% ipython --no-banner

In [1]: import numpy as np

In [2]: np.set_printoptions(precision=2, suppress=True, linewidth=100)

In [3]: def tidy(a):
   ...:     return np.round(a, 2) + 0
   ...: 

In [4]: M = np.tril(np.array([[-3, -1, 2, -3, -2],
   ...:     [1, 1, 3, 1, 2],
   ...:     [0, -3, -2, 0, -3],
   ...:     [-1, 3, 0, 2, -3],
   ...:     [-3, -1, 0, 2, 2]]), -1) + np.eye(5, dtype=int)

In [5]: M
Out[5]: 
array([[ 1,  0,  0,  0,  0],
       [ 1,  1,  0,  0,  0],
       [ 0, -3,  1,  0,  0],
       [-1,  3,  0,  1,  0],
       [-3, -1,  0,  2,  1]])

In [6]: w1 = np.array([[7, 3, -4, 9],
   ...:     [3, 3, -6, 6],
   ...:     [5, 2, -6, 5],
   ...:     [3, -3, -6, 0],
   ...:     [9, 9, -4, 3]])

In [7]: beta = np.array([2, 1, 5, 2])

In [8]: act = np.maximum(M @ w1 + beta, 0)

In [9]: (act > 0).astype(int)
Out[9]: 
array([[1, 1, 1, 1],
       [1, 1, 0, 1],
       [0, 0, 1, 0],
       [1, 1, 0, 1],
       [0, 0, 1, 0]])

In [10]: basis = np.array([[2, 3, 1], [0, 2, 1], [3, 3, 1], [0, 2, 1]])

In [11]: act @ basis
Out[11]: 
array([[21, 60, 25],
       [24, 84, 36],
       [51, 51, 17],
       [14, 51, 22],
       [21, 21,  7]])

In [12]: (act @ basis).round(6).argmax(axis=1)
Out[12]: array([1, 1, 0, 1, 0])

In [13]: rng = np.random.default_rng(86517)

In [14]: idx = rng.permutation(5)

In [15]: Y = M[:, idx] * rng.choice([-1, 1], 5)

In [16]: Y
Out[16]: 
array([[ 0,  0,  0,  0,  1],
       [ 0,  1,  0,  0,  1],
       [-1, -3,  0,  0,  0],
       [ 0,  3, -1,  0, -1],
       [ 0, -1, -2,  1, -3]])

In [17]: U, _, Vt = np.linalg.svd(M.T @ Y)

In [18]: tidy(np.linalg.lstsq(M, Y)[0])
Out[18]: 
array([[ 0.,  0.,  0.,  0.,  1.],
       [ 0.,  1.,  0.,  0.,  0.],
       [-1.,  0.,  0.,  0.,  0.],
       [ 0.,  0., -1.,  0.,  0.],
       [ 0.,  0.,  0.,  1.,  0.]])

In [19]: idx
Out[19]: array([2, 1, 3, 4, 0])

In [20]: q, Rm = np.linalg.qr(M)

In [21]: tidy(abs(Rm[0, 0])), tidy(np.linalg.norm(M[:, 0]))
Out[21]: (np.float64(3.46), np.float64(3.46))

In [22]: tidy(q.T @ q)
Out[22]: 
array([[1., 0., 0., 0., 0.],
       [0., 1., 0., 0., 0.],
       [0., 0., 1., 0., 0.],
       [0., 0., 0., 1., 0.],
       [0., 0., 0., 0., 1.]])

In [23]: q.shape, Rm.shape
Out[23]: ((5, 5), (5, 5))

In [24]: M @ M
Out[24]: 
array([[ 1,  0,  0,  0,  0],
       [ 2,  1,  0,  0,  0],
       [-3, -6,  1,  0,  0],
       [ 1,  6,  0,  1,  0],
       [-9,  4,  0,  4,  1]])

In [25]: [int(np.linalg.matrix_rank(np.linalg.matrix_power(M, p))) for p in range(1, 6)]
Out[25]: [5, 5, 5, 5, 5]

In [26]: np.prod(np.diag(M)), tidy(np.linalg.det(M))
Out[26]: (np.int64(1), np.float64(1.0))

In [27]: tidy(np.sort(np.linalg.eigvals(M)))
Out[27]: array([1., 1., 1., 1., 1.])

In [28]: Y = np.array([[-5, 5], [3, -3], [0, -4]])

In [29]: m1 = np.tile(Y, (2, 3))

In [30]: m1
Out[30]: 
array([[-5,  5, -5,  5, -5,  5],
       [ 3, -3,  3, -3,  3, -3],
       [ 0, -4,  0, -4,  0, -4],
       [-5,  5, -5,  5, -5,  5],
       [ 3, -3,  3, -3,  3, -3],
       [ 0, -4,  0, -4,  0, -4]])

In [31]: theta = np.radians(135)

In [32]: Rm = np.eye(6)

In [33]: Rm[3, 3] = Rm[2, 2] = np.cos(theta)

In [34]: Rm[3, 2], Rm[2, 3] = -np.sin(theta), np.sin(theta)

In [35]: tidy(Rm)
Out[35]: 
array([[ 1.  ,  0.  ,  0.  ,  0.  ,  0.  ,  0.  ],
       [ 0.  ,  1.  ,  0.  ,  0.  ,  0.  ,  0.  ],
       [ 0.  ,  0.  , -0.71,  0.71,  0.  ,  0.  ],
       [ 0.  ,  0.  , -0.71, -0.71,  0.  ,  0.  ],
       [ 0.  ,  0.  ,  0.  ,  0.  ,  1.  ,  0.  ],
       [ 0.  ,  0.  ,  0.  ,  0.  ,  0.  ,  1.  ]])

In [36]: Y = m1 @ Rm.T

In [37]: tidy(Y)
Out[37]: 
array([[-5.  ,  5.  ,  7.07,  0.  , -5.  ,  5.  ],
       [ 3.  , -3.  , -4.24,  0.  ,  3.  , -3.  ],
       [ 0.  , -4.  , -2.83,  2.83,  0.  , -4.  ],
       [-5.  ,  5.  ,  7.07,  0.  , -5.  ,  5.  ],
       [ 3.  , -3.  , -4.24,  0.  ,  3.  , -3.  ],
       [ 0.  , -4.  , -2.83,  2.83,  0.  , -4.  ]])

In [38]: tidy(np.linalg.svd(m1, compute_uv=False)), tidy(np.linalg.svd(Y, compute_uv=False))
Out[38]: 
(array([21.48,  6.51,  0.  ,  0.  ,  0.  ,  0.  ]),
 array([21.48,  6.51,  0.  ,  0.  ,  0.  ,  0.  ]))

In [39]: np.allclose(m1 @ m1.T, Y @ Y.T)
Out[39]: True

In [40]: tidy(np.abs(Y - m1).max(axis=0))
Out[40]: array([ 0.  ,  0.  , 12.07,  6.83,  0.  ,  0.  ])

In [41]: basis = np.array([[-5, 1, 5], [1, 3, 3], [0, -4, 2]])

In [42]: feats = (rng.random((16, 3)) < 0.25) @ basis

In [43]: feats
Out[43]: 
array([[-4,  0, 10],
       [-5,  1,  5],
       [-4,  4,  8],
       [-5,  1,  5],
       [ 0,  0,  0],
       [ 0, -4,  2],
       [ 1,  3,  3],
       [ 0,  0,  0],
       [ 0,  0,  0],
       [ 0,  0,  0],
       [ 0,  0,  0],
       [ 0, -4,  2],
       [-5,  1,  5],
       [-5,  1,  5],
       [ 0,  0,  0],
       [ 0,  0,  0]])

In [44]: basis = feats[[14, 3]].astype(float)

In [45]: for _ in range(7):
    ...:     idx = np.linalg.norm(feats[:, None] - basis, axis=-1).argmin(axis=1)
    ...:     basis = np.array([feats[idx == j].mean(axis=0) for j in range(2)])
    ...: 

In [46]: idx
Out[46]: array([1, 1, 1, 1, 0, 0, 0, 0, 0, 0, 0, 0, 1, 1, 0, 0])

In [47]: tidy(basis)
Out[47]: 
array([[ 0.1 , -0.5 ,  0.7 ],
       [-4.67,  1.33,  6.33]])

In [48]: blk = np.stack([feats, 2 * feats, feats[::-1]])

In [49]: np.einsum("bij,cij->bc", blk, blk)
Out[49]: 
array([[ 475,  950,  230],
       [ 950, 1900,  460],
       [ 230,  460,  475]])

In [50]: gram = np.cov(feats, rowvar=False)

In [51]: tidy(feats.std(axis=0))
Out[51]: array([2.34, 1.94, 3.11])

In [52]: tidy(np.linalg.eigvalsh(gram)[::-1])
Out[52]: array([15.48,  3.22,  1.46])

In [53]: np.argsort(-feats.std(axis=0).round(6), kind="stable")
Out[53]: array([2, 0, 1])

In [54]: vec = np.array([0, -2, 0])

In [55]: target = feats @ vec

In [56]: tidy(np.linalg.lstsq(feats, target)[0])
Out[56]: array([ 0., -2.,  0.])

In [57]: target
Out[57]: array([ 0, -2, -8, -2,  0,  8, -6,  0,  0,  0,  0,  8, -2, -2,  0,  0])

In [58]: tidy(np.linalg.solve(feats.T @ feats, feats.T @ target))
Out[58]: array([ 0., -2.,  0.])

In [59]: try:
    ...:     np.linalg.solve(feats, target)
    ...: except np.linalg.LinAlgError as e:
    ...:     print(repr(e))
    ...: 
LinAlgError('Last 2 dimensions of the array must be square')

In [60]: target = target + 0.02 * rng.normal(size=16)

In [61]: tidy(target)
Out[61]: 
array([-0.01, -2.01, -7.99, -1.96, -0.04,  7.99, -6.  ,  0.  , -0.02,  0.05,  0.  ,  8.  , -2.03,
       -1.97,  0.  ,  0.  ])

In [62]: beta, *_ = np.linalg.lstsq(feats, target)

In [63]: [round(float(np.linalg.norm(np.linalg.solve(feats.T @ feats + lam * np.eye(3), feats.T @ target))), 2) for lam in (0, 1, 10, 100)]
Out[63]: [2.0, 1.96, 1.68, 0.72]

In [64]: beta.round()
Out[64]: array([-0., -2., -0.])

In [65]: tidy(np.linalg.norm(target - feats @ beta))
Out[65]: np.float64(0.09)
